>>> import numpy as np
>>> np.set_printoptions(precision=1, suppress=True, linewidth=200, sign=" ")
>>> data = np.load("dump.npy")
>>> data
array([[ -2,  -2,  -2,  -2,  -2,  -2,  -2,  -2,  -2],
       [ -2,  -4,  -4,  -4,  -4,  -4,  -4,  -4,  -4],
       [ -2,  -4,  -6,  -6,  -6,  -6,  -6,  -6,  -6],
       [ -2,  -4,  -6,  -8,  -8,  -8,  -8,  -8,  -8],
       [ -2,  -4,  -6,  -8, -10, -10, -10, -10, -10],
       [ -2,  -4,  -6,  -8, -10, -12, -12, -12, -12],
       [ -2,  -4,  -6,  -8, -10, -12, -14, -14, -14],
       [ -2,  -4,  -6,  -8, -10, -12, -14, -16, -16],
       [ -2,  -4,  -6,  -8, -10, -12, -14, -16, -18]])
>>> ev, evecs = np.linalg.eigh(data)
>>> (ev > 1e-8).sum(), (ev < -1e-8).sum()
(np.int64(0), np.int64(9))
>>> evecs @ np.diag(ev) @ evecs.T
array([[ -2.,  -2.,  -2.,  -2.,  -2.,  -2.,  -2.,  -2.,  -2.],
       [ -2.,  -4.,  -4.,  -4.,  -4.,  -4.,  -4.,  -4.,  -4.],
       [ -2.,  -4.,  -6.,  -6.,  -6.,  -6.,  -6.,  -6.,  -6.],
       [ -2.,  -4.,  -6.,  -8.,  -8.,  -8.,  -8.,  -8.,  -8.],
       [ -2.,  -4.,  -6.,  -8., -10., -10., -10., -10., -10.],
       [ -2.,  -4.,  -6.,  -8., -10., -12., -12., -12., -12.],
       [ -2.,  -4.,  -6.,  -8., -10., -12., -14., -14., -14.],
       [ -2.,  -4.,  -6.,  -8., -10., -12., -14., -16., -16.],
       [ -2.,  -4.,  -6.,  -8., -10., -12., -14., -16., -18.]])
>>> np.linalg.eigvalsh(data @ data)
array([    0.3,     0.3,     0.4,     0.6,     1.2,     2.8,     9.6,    68.8,  5375.9])
>>> np.unique(ev.round(6) + 0, return_counts=True)[1]
array([ 1,  1,  1,  1,  1,  1,  1,  1,  1])
>>> np.round(evecs.T @ evecs, 1) + 0
array([[ 1.,  0.,  0.,  0.,  0.,  0.,  0.,  0.,  0.],
       [ 0.,  1.,  0.,  0.,  0.,  0.,  0.,  0.,  0.],
       [ 0.,  0.,  1.,  0.,  0.,  0.,  0.,  0.,  0.],
       [ 0.,  0.,  0.,  1.,  0.,  0.,  0.,  0.,  0.],
       [ 0.,  0.,  0.,  0.,  1.,  0.,  0.,  0.,  0.],
       [ 0.,  0.,  0.,  0.,  0.,  1.,  0.,  0.,  0.],
       [ 0.,  0.,  0.,  0.,  0.,  0.,  1.,  0.,  0.],
       [ 0.,  0.,  0.,  0.,  0.,  0.,  0.,  1.,  0.],
       [ 0.,  0.,  0.,  0.,  0.,  0.,  0.,  0.,  1.]])
>>> np.round(np.linalg.eigvalsh(data).min(), 1)
np.float64(-73.3)
>>> np.all(np.linalg.eigvalsh(data) > 0)
np.False_
>>> O, evecs = np.linalg.qr(data[:, :5])[0], np.linalg.qr(data[:, 5:])[0]
>>> s = np.linalg.svd(O.T @ evecs, compute_uv=False)
>>> s.round(1) + 0
array([ 1. ,  0.4,  0. ,  0. ])
>>> (s > 0.9).sum()
np.int64(1)
>>> np.degrees(np.arccos(s.clip(0, 1)))
array([  3. ,  63.6,  90. ,  90. ])
>>> np.round(np.linalg.norm(O @ O.T - evecs @ evecs.T, 2), 1)
np.float64(1.0)
>>> rng = np.random.default_rng(674411)
>>> idx = rng.integers(0, 2, 6)
>>> M = np.array([[2, -2, -1, 1, -2, 1],
...     [3, -2, 1, 2, 0, 0],
...     [-3, 1, -2, 3, -3, 0],
...     [1, 0, -1, 0, 1, -3],
...     [-3, 1, -1, 1, -2, 1],
...     [2, 0, -1, -1, -1, -3]]) * (idx[:, None] == idx)
>>> M
array([[ 2,  0, -1,  1,  0,  0],
       [ 0, -2,  0,  0,  0,  0],
       [-3,  0, -2,  3,  0,  0],
       [ 1,  0, -1,  0,  0,  0],
       [ 0,  1,  0,  0, -2,  1],
       [ 0,  0,  0,  0, -1, -3]])
>>> # 2 groups of indices that never mix
>>> np.sort(np.linalg.eigvals(M).real)
array([-2.5, -2.5, -2. , -1.4, -1.4,  2.8])
>>> np.flatnonzero(np.linalg.matrix_power((M != 0) + (M.T != 0) + np.eye(6), 6)[4])
array([ 1,  4,  5])
>>> M @ M
array([[ 8,  0, -1, -1,  0,  0],
       [ 0,  4,  0,  0,  0,  0],
       [ 3,  0,  4, -9,  0,  0],
       [ 5,  0,  1, -2,  0,  0],
       [ 0, -4,  0,  0,  3, -5],
       [ 0, -1,  0,  0,  5,  8]])
>>> idx = rng.permutation(6)
>>> B = M[:, idx] * rng.choice([-1, 1], 6)
>>> B
array([[-1,  2,  0,  0,  0,  1],
       [ 0,  0,  0,  2,  0,  0],
       [-3, -3,  0,  0,  0,  2],
       [ 0,  1,  0,  0,  0,  1],
       [ 0,  0,  2, -1, -1,  0],
       [ 0,  0,  1,  0,  3,  0]])
>>> Uu, _, vt = np.linalg.svd(M.T @ B)
>>> np.round(np.linalg.lstsq(M, B)[0], 1) + 0
array([[ 0.,  1.,  0.,  0.,  0.,  0.],
       [ 0.,  0.,  0., -1.,  0.,  0.],
       [ 0.,  0.,  0.,  0.,  0., -1.],
       [-1.,  0.,  0.,  0.,  0.,  0.],
       [ 0.,  0., -1.,  0.,  0.,  0.],
       [ 0.,  0.,  0.,  0., -1.,  0.]])
>>> x = np.array([3, 2, 2, -3, 2, -1])
>>> M * x
array([[ 6,  0, -2, -3,  0,  0],
       [ 0, -4,  0,  0,  0,  0],
       [-9,  0, -4, -9,  0,  0],
       [ 3,  0, -2,  0,  0,  0],
       [ 0,  2,  0,  0, -4, -1],
       [ 0,  0,  0,  0, -2,  3]])
>>> M @ x
array([  1,  -4, -22,   1,  -3,   1])
>>> (M * x).sum(axis=1)
array([  1,  -4, -22,   1,  -3,   1])
>>> M @ np.ones(6)
array([ 2., -2., -2.,  0.,  0., -4.])
>>> W = np.array([[3, 2], [2, -1], [-3, 0], [1, -1], [0, -3], [-3, -2]])
>>> beta = np.array([-1, 2])
>>> hid = np.maximum(M @ W + beta, 0)
>>> (hid > 0).astype(int)
array([[ 1,  1],
       [ 0,  1],
       [ 0,  0],
       [ 1,  1],
       [ 0,  1],
       [ 1,  1]])
>>> C = np.array([[0, 0, -1], [2, -2, 1]])
>>> hid @ C
array([[ 10, -10,  -4],
       [  8,  -8,   4],
       [  0,   0,   0],
       [  8,  -8,  -1],
       [ 10, -10,   5],
       [ 22, -22,   3]])
>>> J = np.load("mat.npy")
>>> J
array([[ 0, -2, -3, -4,  0,  0,  5],
       [ 0,  0,  1,  1, -2, -5,  2],
       [ 0,  0,  0,  0, -2,  0, -1],
       [ 0,  0,  0,  0, -2,  2, -3],
       [ 0,  0,  0,  0,  0,  2, -5],
       [ 0,  0,  0,  0,  0,  0, -1],
       [ 0,  0,  0,  0,  0,  0,  0]])
>>> T = np.stack([J, -3 * J, J[::-1]])
>>> np.linalg.norm(T, axis=(1, 2))
array([ 11.9,  35.6,  11.9])
>>> T.sum(axis=0)
array([[  0,   4,   6,   8,   0,   0, -10],
       [  0,   0,  -2,  -2,   4,  10,  -5],
       [  0,   0,   0,   0,   4,   2,  -3],
       [  0,   0,   0,   0,   2,  -2,   3],
       [  0,   0,   0,   0,  -2,  -4,   9],
       [  0,   0,   1,   1,  -2,  -5,   4],
       [  0,  -2,  -3,  -4,   0,   0,   5]])
>>> T.shape
(3, 7, 7)
>>> round(float(np.trace(np.linalg.pinv(J) @ J)), 1)
5.0
>>> np.round(J @ np.linalg.pinv(J) @ J, 1) + 0
array([[ 0., -2., -3., -4.,  0.,  0.,  5.],
       [ 0.,  0.,  1.,  1., -2., -5.,  2.],
       [ 0.,  0.,  0.,  0., -2.,  0., -1.],
       [ 0.,  0.,  0.,  0., -2.,  2., -3.],
       [ 0.,  0.,  0.,  0.,  0.,  2., -5.],
       [ 0.,  0.,  0.,  0.,  0.,  0., -1.],
       [ 0.,  0.,  0.,  0.,  0.,  0.,  0.]])
>>> np.linalg.lstsq(J[:-1].T, J[-1])[2]
np.int32(5)
>>> np.allclose(J[:-1].T @ np.linalg.lstsq(J[:-1].T, J[-1])[0], J[-1])
True
